% python3 -q
>>> import numpy as np
>>> from numpy import linalg as LA
>>> np.set_printoptions(precision=1, suppress=True, linewidth=120, sign=" ")
>>> def rnd(a):
...     return np.round(a, 1) + 0
... 
>>> feats = np.loadtxt("a.csv", delimiter=",")
>>> feats
array([[ 0.8,  2.1,  1.2,  1.6],
       [ 2. , -0.1,  2.3,  0.1],
       [-0.8, -0.5,  2.5, -1.3],
       [ 0. ,  3. , -0.5, -0.1],
       [ 0.6,  2.8,  0.1, -0.9],
       [ 2.1,  0. , -1.8,  1.2],
       [-0.8,  1.5, -1. , -2.2],
       [ 0. ,  2.6, -0.9,  1.2],
       [ 0.9, -1. ,  2.4, -1.3],
       [-0.3, -0.3, -2. ,  2.2],
       [-0.5,  0.6,  0.6,  2.8],
       [-2.3,  0.9, -1.7,  0.2],
       [-1.1,  0.6,  2.6, -0.8],
       [ 0.2, -1.6, -0.6, -2.5],
       [ 0.6,  0. , -1.3,  2.6],
       [-0.9,  1.9,  1.5,  1.6],
       [ 2.3,  0.1,  1.1, -1.6],
       [-2.3, -1.9, -0.2,  0.2],
       [-2.5,  1.5,  0.4,  0.5],
       [-2.6, -1.1,  0. ,  1.1],
       [-0.6, -1.5, -2.3,  1. ],
       [ 0.8, -1.1, -0.7, -2.6],
       [-1.5,  2.2, -1.1,  0.7],
       [-1. ,  2.7,  0.7,  0.4],
       [-2.3, -1.9, -0.5,  0.4],
       [ 1.2,  2.6, -0.4, -0.7],
       [-0.6,  0.2, -2.8, -0.8],
       [ 1.7,  1.7,  1.7, -0.6],
       [ 0.4,  0.6,  1.1,  2.7],
       [-0.8, -1.8, -1.5,  1.7]])
>>> hat = feats @ LA.solve(feats.T @ feats, feats.T)
>>> rnd(np.diag(hat))
array([ 0.1,  0.1,  0.1,  0.1,  0.1,  0.2,  0.2,  0.1,  0.1,  0.1,  0.1,  0.1,  0.2,  0.1,  0.1,  0.1,  0.1,  0.1,
        0.2,  0.1,  0.1,  0.1,  0.1,  0.1,  0.1,  0.1,  0.2,  0.1,  0.2,  0.1])
>>> rnd(hat @ feats[:, 1])
array([ 2.1, -0.1, -0.5,  3. ,  2.8,  0. ,  1.5,  2.6, -1. , -0.3,  0.6,  0.9,  0.6, -1.6,  0. ,  1.9,  0.1, -1.9,
        1.5, -1.1, -1.5, -1.1,  2.2,  2.7, -1.9,  2.6,  0.2,  1.7,  0.6, -1.8])
>>> np.trace(hat)
np.float64(4.0)
